$ python3 -q
>>> import numpy as np
>>> np.set_printoptions(precision=1, suppress=True, linewidth=100, legacy="1.25")
>>> def rnd(a):
...     return np.round(a, 1) + 0
... 
>>> mat = np.load("sample15.npy")
>>> mat
array([[ 1, -1,  0],
       [ 0, -1, -1],
       [ 0,  0, -1]])
>>> np.linalg.determinant(mat)
Traceback (most recent call last):
  File "<python-input-5>", line 1, in <module>
    np.linalg.determinant(mat)
    ^^^^^^^^^^^^^^^^^^^^^
AttributeError: module 'numpy.linalg' has no attribute 'determinant'
>>> rnd(np.linalg.det(mat))
1.0
>>> (mat - mat.T) / 2
array([[ 0. , -0.5,  0. ],
       [ 0.5,  0. , -0.5],
       [ 0. ,  0.5,  0. ]])
>>> assert mat == mat.T
Traceback (most recent call last):
  File "<python-input-8>", line 1, in <module>
    assert mat == mat.T
           ^^^^^^^^^^^^
ValueError: The truth value of an array with more than one element is ambiguous. Use a.any() or a.all()
>>> rnd(np.sort(np.abs(np.linalg.eigvals(mat))))
array([1., 1., 1.])
>>> vec = np.array([-2, 1, -5])
>>> h1 = np.maximum(mat @ vec, 0)
>>> np.maximum(mat @ vec, 0) - np.maximum(-mat @ vec, 0)
array([-3,  4,  5])
>>> np.flatnonzero(h1 > 1e-9)
array([1, 2])
>>> rnd(np.tanh(mat @ vec))
array([-1.,  1.,  1.])
>>> print(mat.T @ h1)
[ 0 -4 -9]
>>> gram = mat.T @ mat
>>> np.linalg.matrix_rank(gram)
3
>>> gram
array([[ 1, -1,  0],
       [-1,  2,  1],
       [ 0,  1,  2]])
>>> rnd(np.linalg.eigvalsh(gram)[::-1])
array([3.2, 1.6, 0.2])
>>> rnd(np.linalg.svd(mat, compute_uv=False) ** 2)
array([3.2, 1.6, 0.2])
>>> np.trace(gram), (mat ** 2).sum()
(5, 5)
>>> def softmax(z):
...     e = np.exp(z - z.max(axis=-1, keepdims=True))
...     return e / e.sum(axis=-1, keepdims=True)
... 
>>> rnd(softmax(10 * mat[1]))
array([1., 0., 0.])
>>> print(rnd(softmax(mat).sum(axis=1)))
[1. 1. 1.]
>>> rnd(softmax(mat[1] + 5))
array([0.6, 0.2, 0.2])
>>> rnd(softmax(mat[1]))
array([0.6, 0.2, 0.2])
>>> scores = mat @ mat.T / np.sqrt(3)
>>> rnd(softmax(scores + np.triu(np.full(scores.shape, -np.inf), 1)))
array([[1. , 0. , 0. ],
       [0.4, 0.6, 0. ],
       [0.2, 0.4, 0.4]])
>>> rnd(softmax(scores))
array([[0.5, 0.3, 0.2],
       [0.3, 0.5, 0.3],
       [0.2, 0.4, 0.4]])
>>> vals, vecs = np.linalg.eig(mat)
>>> print(rnd(np.sort(np.linalg.eigvals(mat.T))))
[-1. -1.  1.]
>>> np.prod(vals)
1.0
>>> rnd(np.sort(np.linalg.eigvals(mat @ mat)))
array([1., 1., 1.])
>>> print(mat @ vecs[:, 0] - vals[0] * vecs[:, 0])
[0. 0. 0.]
>>> feats = np.load("data.npy")
>>> feats
array([[ 1.,  0.,  0.,  0.],
       [ 0.,  1., -1.,  1.],
       [ 0., -2.,  0., -2.],
       [ 0., -2.,  0., -1.]])
>>> (np.linalg.matrix_power((feats != 0) + (feats.T != 0) + np.eye(4), 4) > 0).astype(int)
array([[1, 0, 0, 0],
       [0, 1, 1, 1],
       [0, 1, 1, 1],
       [0, 1, 1, 1]])
>>> rnd(np.linalg.det(feats))
-2.0
>>> np.flatnonzero(np.linalg.matrix_power((feats != 0) + (feats.T != 0) + np.eye(4), 4)[1])
array([1, 2, 3])
>>> M = np.loadtxt("a.csv", delimiter=",")
>>> rnd(M)
array([[-0.6,  0.6,  0. ],
       [-1.1,  1.2, -0.1],
       [ 1.5, -1.6,  0.1],
       [ 0.6, -0.6,  0. ]])
>>> U, s, Vh = np.linalg.svd(M)
>>> vecs = Vh[:(s > 1e-8).sum()]
>>> rng = np.random.default_rng(14)
>>> vec = M[1] + 3 * M[0] + rng.integers(2) * np.eye(3)[0]
>>> print(rnd(vec))
[-2.8  3.  -0.2]
>>> rnd(np.diag(vecs.T @ vecs))
array([0.5, 0.5, 0. ])
>>> rnd(vecs.T @ vecs)
array([[ 0.5, -0.5,  0. ],
       [-0.5,  0.5,  0. ],
       [ 0. ,  0. ,  0. ]])
>>> print(rnd(np.linalg.norm(vec - vecs.T @ vecs @ vec)))
0.0
>>> r = np.linalg.matrix_rank(M)
>>> r
1
>>> ns = np.linalg.svd(M)[2][r:].T
>>> ns.shape
(3, 2)
>>> [int(np.linalg.matrix_rank(M[:i])) for i in range(1, len(M) + 1)]
[1, 1, 1, 1]
>>> [int(np.linalg.matrix_rank(np.delete(M, i, axis=0))) for i in range(4)]
[1, 1, 1, 1]
>>> [int(np.linalg.matrix_rank(M[:, :j + 1])) for j in range(3)]
[1, 1, 1]
>>> print(rnd(ns @ ns.T))
[[0.5 0.5 0. ]
 [0.5 0.5 0. ]
 [0.  0.  1. ]]
>>> M2 = np.array([[2, 2], [2, 3], [2, 2]])
>>> np.linalg.matrix_rank(M @ M2)
1
>>> rnd(np.einsum("ij->j", M))
array([ 0.4, -0.4,  0. ])
>>> np.vstack([M, M2.T]).shape
(6, 3)
>>> rnd(np.einsum("ij,ij->i", M, M))
array([0.7, 2.7, 5.1, 0.7])
>>> rnd(np.einsum("ik,kj->ji", M, M2))
array([[ 0. ,  0. ,  0. ,  0. ],
       [ 0.6,  1.2, -1.7, -0.6]])
>>> print(rnd(np.einsum("ik,kj->ij", M, M2)))
[[ 0.   0.6]
 [ 0.   1.2]
 [ 0.  -1.7]
 [ 0.  -0.6]]
>>> A = np.loadtxt("out16.csv", delimiter=",")
>>> A
array([[ 0.,  2., -2.,  0.],
       [ 0.,  0.,  2.,  2.],
       [ 0.,  0.,  0.,  1.],
       [ 0.,  0.,  0.,  0.]])
>>> rnd(np.linalg.matrix_power(A, 4))
array([[0., 0., 0., 0.],
       [0., 0., 0., 0.],
       [0., 0., 0., 0.],
       [0., 0., 0., 0.]])
>>> rnd(np.abs(np.linalg.eigvals(A)).max())
0.0
>>> print((A - A.T) / 2)
[[ 0.   1.  -1.   0. ]
 [-1.   0.   1.   1. ]
 [ 1.  -1.   0.   0.5]
 [ 0.  -1.  -0.5  0. ]]
>>> U, s, Vh = np.linalg.svd(A)
>>> vecs = Vh[:(s > 1e-8).sum()]
>>> vec = A[3] + 3 * A[0] + rng.integers(2) * np.eye(4)[3]
>>> vec
array([ 0.,  6., -6.,  1.])
>>> rnd(np.diag(vecs.T @ vecs))
array([0., 1., 1., 1.])
>>> rnd(np.linalg.norm(vec - vecs.T @ vecs @ vec))
0.0
>>> print(np.linalg.matrix_rank(np.vstack([A, vec])))
3
>>> rnd(vecs.T @ vecs)
array([[0., 0., 0., 0.],
       [0., 1., 0., 0.],
       [0., 0., 1., 0.],
       [0., 0., 0., 1.]])
